% ipython --no-banner

In [1]: import numpy as np

In [2]: np.set_printoptions(suppress=True, linewidth=160)

In [3]: F = np.load("block19.npy")

In [4]: print(F)
[[2. 1. 0. 0. 0. 0. 0. 0.]
 [0. 2. 1. 0. 0. 0. 0. 0.]
 [0. 0. 2. 1. 0. 0. 0. 0.]
 [0. 0. 0. 2. 1. 0. 0. 0.]
 [0. 0. 0. 0. 2. 1. 0. 0.]
 [0. 0. 0. 0. 0. 2. 1. 0.]
 [0. 0. 0. 0. 0. 0. 2. 1.]
 [0. 0. 0. 0. 0. 0. 0. 2.]]

In [5]: # triangular: eigenvalues sit on the diagonal

In [6]: M2 = np.linalg.inv(F)

In [7]: print(F @ M2)
[[1. 0. 0. 0. 0. 0. 0. 0.]
 [0. 1. 0. 0. 0. 0. 0. 0.]
 [0. 0. 1. 0. 0. 0. 0. 0.]
 [0. 0. 0. 1. 0. 0. 0. 0.]
 [0. 0. 0. 0. 1. 0. 0. 0.]
 [0. 0. 0. 0. 0. 1. 0. 0.]
 [0. 0. 0. 0. 0. 0. 1. 0.]
 [0. 0. 0. 0. 0. 0. 0. 1.]]

In [8]: print(np.round(np.linalg.inv(M2), 2))
[[2. 1. 0. 0. 0. 0. 0. 0.]
 [0. 2. 1. 0. 0. 0. 0. 0.]
 [0. 0. 2. 1. 0. 0. 0. 0.]
 [0. 0. 0. 2. 1. 0. 0. 0.]
 [0. 0. 0. 0. 2. 1. 0. 0.]
 [0. 0. 0. 0. 0. 2. 1. 0.]
 [0. 0. 0. 0. 0. 0. 2. 1.]
 [0. 0. 0. 0. 0. 0. 0. 2.]]

In [9]: print(np.round(np.linalg.det(F) * M2, 2))
[[128. -64.  32. -16.   8.  -4.   2.  -1.]
 [  0. 128. -64.  32. -16.   8.  -4.   2.]
 [  0.   0. 128. -64.  32. -16.   8.  -4.]
 [  0.   0.   0. 128. -64.  32. -16.   8.]
 [  0.   0.   0.   0. 128. -64.  32. -16.]
 [  0.   0.   0.   0.   0. 128. -64.  32.]
 [  0.   0.   0.   0.   0.   0. 128. -64.]
 [  0.   0.   0.   0.   0.   0.   0. 128.]]

In [10]: x0 = np.array([1, 0, 0, 0, 0, 3, 2, 3])

In [11]: y = F @ x0

In [12]: print(y)
[2. 0. 0. 0. 3. 8. 7. 6.]

In [13]: print(np.round(np.linalg.solve(F.T, F[6]), 2))
[0. 0. 0. 0. 0. 0. 1. 0.]

In [14]: print(np.round(np.linalg.solve(F, F[:, 4]), 2))
[0. 0. 0. 0. 1. 0. 0. 0.]

In [15]: K = np.load("arr.npy")

In [16]: print(K)
[[ 0.8 -0.3 -1.3  0.2 -0.9 -0.1]
 [-0.4 -0.4  0.2  2.2 -2.7  1.5]
 [ 0.  -1.6  1.9 -0.7 -0.1  0.2]
 [-0.8 -0.7  1.1 -1.2 -1.2 -1.2]]

In [17]: M2 = np.array([[1, 1, 0], [2, 1, 1], [0, 0, 2], [2, 2, 0], [0, 1, 2], [0, 0, 0]])

In [18]: print(np.vstack([K, M2.T]).shape)
(7, 6)

In [19]: print(np.round(np.einsum("ij,ij->i", K, K), 2))
[ 3.28 14.74  6.71  6.66]

In [20]: print(np.round(M2.T @ K.T, 2))
[[ 0.6  3.2 -4.6 -4.6]
 [ 0.   0.9 -3.1 -5.1]
 [-4.7 -5.4  2.  -0.9]]

In [21]: print(np.round(np.einsum("ik,kj->ji", K, M2), 2))
[[ 0.6  3.2 -4.6 -4.6]
 [ 0.   0.9 -3.1 -5.1]
 [-4.7 -5.4  2.  -0.9]]

In [22]: print(np.round(np.einsum("ij->j", K), 2))
[-0.4 -3.   1.9  0.5 -4.9  0.4]

In [23]: u = np.array([2, 1, 1])

In [24]: print(np.round(np.array([np.convolve(row, u, "same") for row in K]), 2))
[[ 0.2 -2.1 -1.2 -2.9 -0.9 -1. ]
 [-1.2 -0.4  4.2 -3.   2.5 -1.2]
 [-3.2  2.2 -1.1  1.  -0.4  0.1]
 [-2.2  0.7 -2.  -2.5 -4.8 -2.4]]

In [25]: M2 = K / np.linalg.norm(K, axis=1, keepdims=True)

In [26]: G = M2 @ M2.T

In [27]: print((G - 2 * np.eye(4)).round(6).argmax(axis=1))
[1 0 3 2]

In [28]: print(np.argwhere(np.triu(np.abs(G) > 0.95, 1)))
[]

In [29]: print(G[2].round(2))
[-0.44  0.01  1.    0.59]

In [30]: print((np.abs(G) > 0.9).astype(int))
[[1 0 0 0]
 [0 1 0 0]
 [0 0 1 0]
 [0 0 0 1]]

In [31]: M2 = K / np.sqrt((K ** 2).mean(axis=1, keepdims=True))

In [32]: print(np.linalg.matrix_rank(K - K.mean(axis=1, keepdims=True)))
4

In [33]: print(np.linalg.matrix_rank(M2) == np.linalg.matrix_rank(K))
True

In [34]: E = np.loadtxt("sample14.csv", delimiter=",")

In [35]: print(E.round(2) + 0)
[[-0.4  -0.45  0.  ]
 [ 0.   -0.18  0.1 ]
 [ 0.    0.18 -0.73]
 [ 0.45 -0.46  0.37]
 [ 0.28  0.56  0.17]
 [ 0.28  0.2   0.03]
 [ 0.11  0.25  0.38]
 [ 0.68 -0.32 -0.39]]

In [36]: # keeps lengths

In [37]: x0 = np.array([2, 2, 1])

In [38]: y = E @ x0

In [39]: beta, lr = np.zeros(3), 1 / np.linalg.norm(E, 2) ** 2

In [40]: for i in range(5):
    ...:     beta -= lr * E.T @ (E @ beta - y)
    ...:     if i % 1 == 0: print(i, round(np.linalg.norm(E @ beta - y), 2))
    ...: 
0 0.0
1 0.0
2 0.0
3 0.0
4 0.0

In [41]: print(beta)
[2. 2. 1.]

In [42]: print(round(float(np.linalg.cond(E)), 2))
1.0

In [43]: print(np.round(E.T @ E, 2) + 0)
[[1. 0. 0.]
 [0. 1. 0.]
 [0. 0. 1.]]

In [44]: print(np.round(np.linalg.pinv(E), 2) + 0)
[[-0.4   0.    0.    0.45  0.28  0.28  0.11  0.68]
 [-0.45 -0.18  0.18 -0.46  0.56  0.2   0.25 -0.32]
 [ 0.    0.1  -0.73  0.37  0.17  0.03  0.38 -0.39]]

In [45]: rng = np.random.default_rng(76)

In [46]: M2 = E + rng.integers(-2, 3, (8, 2)) @ rng.integers(-2, 3, (2, 3))

In [47]: print(M2.round(2))
[[-2.4   3.55 -4.  ]
 [-2.    3.82 -3.9 ]
 [-1.    2.18 -2.73]
 [ 3.45 -0.46  2.37]
 [ 6.28 -5.44  8.17]
 [-2.72  0.2  -1.97]
 [-1.89  1.25 -1.62]
 [-3.32  4.68 -6.39]]

In [48]: print(np.round(M2 - E, 2))
[[-2.  4. -4.]
 [-2.  4. -4.]
 [-1.  2. -2.]
 [ 3.  0.  2.]
 [ 6. -6.  8.]
 [-3.  0. -2.]
 [-2.  1. -2.]
 [-4.  5. -6.]]

In [49]: print(np.round(np.linalg.svd(M2 - E, compute_uv=False), 2) + 0)
[17.74  3.76  0.  ]
